>>> import numpy as np
>>> import numpy.linalg as la
>>> np.set_printoptions(precision=3, suppress=True, linewidth=200, sign=" ")
>>> mat = np.load("case4.npy")
>>> print(mat)
[[-0.8 -5.7  1.8 -1.7  0.3]
 [-0.9 -1.2  0.9  0.8  0.4]
 [ 1.9  5.1 -1.   0.6  0.5]
 [ 0.6  3.3  0.2  2.6 -0.8]
 [ 0.7  7.8 -0.4 -0.1 -0.2]
 [ 2.1  4.2 -1.5 -0.1 -1.1]]
>>> # column 1 is much longer than the rest
>>> print(np.round(la.norm(mat), 3))
13.423
>>> print(np.unravel_index(np.abs(mat).argmax(), mat.shape))
(np.int64(4), np.int64(1))
>>> print(la.svd(mat, compute_uv=False))
[ 12.793   2.973   2.214   1.245   1.118]
>>> print(np.diff(mat, axis=0))
[[-0.1  4.5 -0.9  2.5  0.1]
 [ 2.8  6.3 -1.9 -0.2  0.1]
 [-1.3 -1.8  1.2  2.  -1.3]
 [ 0.1  4.5 -0.6 -2.7  0.6]
 [ 1.4 -3.6 -1.1  0.  -0.9]]
>>> print(np.round(mat.sum(axis=1), 3) + 0)
[-6.1  0.   7.1  5.9  7.8  3.6]
>>> print(mat.shape)
(6, 5)
>>> print(mat.mean(axis=0))
[ 0.6   2.25  0.    0.35 -0.15]
>>> A2 = mat / np.sqrt((mat ** 2).mean(axis=1, keepdims=True))
>>> print(la.matrix_rank(A2) == la.matrix_rank(mat))
True
>>> print(la.matrix_rank(mat - mat.mean(axis=1, keepdims=True)))
4
>>> O, vecs = la.qr(mat[:, :1])[0], la.qr(mat[:, 1:])[0]
>>> sigma = la.svd(O.T @ vecs, compute_uv=False)
>>> print(sigma)
[ 0.893]
>>> arr = np.loadtxt("mat.csv", delimiter=",")
>>> print(arr)
[[-1.  0.  0.  0.  0.  0.  0.  0.  0.  0.]
 [-2.  2.  0.  0.  0.  0.  0.  0.  0.  0.]
 [ 1.  1.  1.  0.  0.  0.  0.  0.  0.  0.]
 [ 1.  1.  0.  1.  0.  0.  0.  0.  0.  0.]
 [ 2.  2. -1. -2.  0.  0.  0.  0.  0.  0.]
 [ 2.  0. -2.  0.  0.  2.  0.  0.  0.  0.]
 [-1.  1.  0.  0.  0. -1.  1.  0.  0.  0.]
 [ 2. -2.  2.  1.  1.  2. -1.  0.  0.  0.]
 [ 0.  2.  1.  0.  2.  0.  0. -2.  1.  0.]
 [-1.  1.  2. -1.  1. -1.  0. -1.  1. -1.]]
>>> # triangular, det is the product of the diagonal
>>> left, sigma, Vh = la.svd(arr)
>>> print(np.argmax(sigma[:-1] / (sigma[1:] + 1e-6)) + 1)
9
>>> A2 = left[:, :9] @ np.diag(sigma[:9]) @ Vh[:9]
>>> print(la.matrix_rank(arr, rtol=0.05))
8
>>> print(round(float(la.norm(arr - A2) / la.norm(arr)), 3))
0.0
>>> print(la.cond(arr) > 100)
True
>>> print(np.argsort(-la.norm(arr, axis=0).round(6), kind="stable")[:3])
[ 0  1  2]
>>> K = np.loadtxt("block15.csv", delimiter=",")
>>> print(K)
[[ 3.  0.  0.  0.  0.  0.  0.  0.  0.  0.]
 [ 0.  0.  0.  0.  0.  0.  0.  0.  0.  0.]
 [ 0.  2.  3.  0.  0.  0.  0.  0.  0.  0.]
 [ 0.  0.  1.  3.  0.  0.  0.  0.  0.  0.]
 [ 3.  1.  2.  0.  3.  0.  0.  0.  0.  0.]
 [ 2.  0.  0.  1.  2.  0.  0.  0.  0.  0.]
 [ 1.  2.  2.  3.  2.  2.  1.  0.  0.  0.]
 [ 1.  3.  0.  1.  3.  1.  0.  3.  0.  0.]
 [ 2.  2.  3.  2.  2.  2.  3.  3.  2.  0.]
 [ 3.  0.  2.  2.  0.  0.  3.  0.  2.  1.]]
>>> # triangular, det is the product of the diagonal
>>> A2 = K[0, 0] * K[1:] - np.outer(K[1:, 0], K[0])
>>> print(A2)
[[ 0.  0.  0.  0.  0.  0.  0.  0.  0.  0.]
 [ 0.  6.  9.  0.  0.  0.  0.  0.  0.  0.]
 [ 0.  0.  3.  9.  0.  0.  0.  0.  0.  0.]
 [ 0.  3.  6.  0.  9.  0.  0.  0.  0.  0.]
 [ 0.  0.  0.  3.  6.  0.  0.  0.  0.  0.]
 [ 0.  6.  6.  9.  6.  6.  3.  0.  0.  0.]
 [ 0.  9.  0.  3.  9.  3.  0.  9.  0.  0.]
 [ 0.  6.  9.  6.  6.  6.  9.  9.  6.  0.]
 [ 0.  0.  6.  6.  0.  0.  9.  0.  6.  3.]]
>>> print(np.flatnonzero(~A2.round(6).any(axis=1)))
[ 0]
>>> print(np.abs(np.diag(la.qr(A2)[1])) > 1e-9)
[False  True  True  True  True  True  True  True  True]
>>> print(np.allclose(A2[:-1].T @ la.lstsq(A2[:-1].T, A2[-1])[0], A2[-1]))
False
>>> print(np.round(A2 @ la.pinv(A2) @ A2, 3) + 0)
[[ 0.  0.  0.  0.  0.  0.  0.  0.  0.  0.]
 [ 0.  6.  9.  0.  0.  0.  0.  0.  0.  0.]
 [ 0.  0.  3.  9.  0.  0.  0.  0.  0.  0.]
 [ 0.  3.  6.  0.  9.  0.  0.  0.  0.  0.]
 [ 0.  0.  0.  3.  6.  0.  0.  0.  0.  0.]
 [ 0.  6.  6.  9.  6.  6.  3.  0.  0.  0.]
 [ 0.  9.  0.  3.  9.  3.  0.  9.  0.  0.]
 [ 0.  6.  9.  6.  6.  6.  9.  9.  6.  0.]
 [ 0.  0.  6.  6.  0.  0.  9.  0.  6.  3.]]
>>> print(np.unique(A2.round(6), axis=0).shape)
(9, 10)
>>> print(np.unique(K.round(6), axis=0).shape)
(10, 10)
>>> print(np.abs(np.diag(la.qr(K)[1])) > 1e-9)
[ True  True  True  True  True  True  True  True  True False]
>>> print(np.allclose(K[:-1].T @ la.lstsq(K[:-1].T, K[-1])[0], K[-1]))
False
>>> print(la.lstsq(K[:-1].T, K[-1])[2])
8
>>> print(round(float(np.trace(la.pinv(K) @ K)), 3))
9.0
>>> vec = np.array([2, 2, 1, 0, 1])
>>> target = mat @ vec
>>> print(np.round(la.lstsq(mat, target)[0], 3) + 0)
[ 2.  2.  1.  0.  1.]
>>> print(np.round(la.solve(mat.T @ mat, mat.T @ target), 3) + 0)
[ 2.  2.  1.  0.  1.]
>>> print(target)
[-10.9  -2.9  13.5   7.2  16.4  10. ]
>>> rng = np.random.default_rng(989939)
>>> target = target + 0.3 * rng.normal(size=6)
>>> print(target)
[-11.418  -2.793  13.365   6.867  16.224   9.885]
>>> coef, *_ = la.lstsq(mat, target)
>>> print([round(float(la.norm(la.solve(mat.T @ mat + lam * np.eye(5), mat.T @ target))), 2) for lam in (0, 1, 10, 100)])
[2.89, 2.38, 2.0, 1.3]
>>> print(coef)
[ 1.689  1.986  0.557  0.046  1.121]
>>> print(coef.round())
[ 2.  2.  1.  0.  1.]
>>> print(round(la.norm(target - mat @ coef), 3))
0.147
>>> data = np.array([[1, 1, 1, 1, -1, -1, -1, -1],
...     [1, -1, 1, -1, -1, 1, -1, 1],
...     [1, -1, 1, -1, 1, -1, 1, -1],
...     [1, -1, -1, 1, -1, 1, 1, -1],
...     [1, 1, 1, 1, 1, 1, 1, 1],
...     [1, 1, -1, -1, 1, 1, -1, -1],
...     [1, 1, -1, -1, -1, -1, 1, 1],
...     [1, -1, -1, 1, 1, -1, -1, 1]])
>>> A2 = la.inv(data)
>>> print((np.abs(A2) > 1e-9).astype(int))
[[ 1  1  1  1  1  1  1  1]
 [ 1  1  1  1  1  1  1  1]
 [ 1  1  1  1  1  1  1  1]
 [ 1  1  1  1  1  1  1  1]
 [ 1  1  1  1  1  1  1  1]
 [ 1  1  1  1  1  1  1  1]
 [ 1  1  1  1  1  1  1  1]
 [ 1  1  1  1  1  1  1  1]]
>>> print(round(la.cond(data), 3))
1.0
>>> print(np.allclose(A2, data.T))
False
>>> print(data @ A2)
[[ 1.  0.  0.  0.  0.  0.  0.  0.]
 [ 0.  1.  0.  0.  0.  0.  0.  0.]
 [ 0.  0.  1.  0.  0.  0.  0.  0.]
 [ 0.  0.  0.  1.  0.  0.  0.  0.]
 [ 0.  0.  0.  0.  1.  0.  0.  0.]
 [ 0.  0.  0.  0.  0.  1.  0.  0.]
 [ 0.  0.  0.  0.  0.  0.  1.  0.]
 [ 0.  0.  0.  0.  0.  0.  0.  1.]]
>>> print(la.det(data) * A2)
[[ 512.  512.  512.  512.  512.  512.  512.  512.]
 [ 512. -512. -512. -512.  512.  512.  512. -512.]
 [ 512.  512.  512. -512.  512. -512. -512. -512.]
 [ 512. -512. -512.  512.  512. -512. -512.  512.]
 [-512. -512.  512. -512.  512.  512. -512.  512.]
 [-512.  512. -512.  512.  512.  512. -512. -512.]
 [-512. -512.  512.  512.  512. -512.  512. -512.]
 [-512.  512. -512. -512.  512. -512.  512.  512.]]
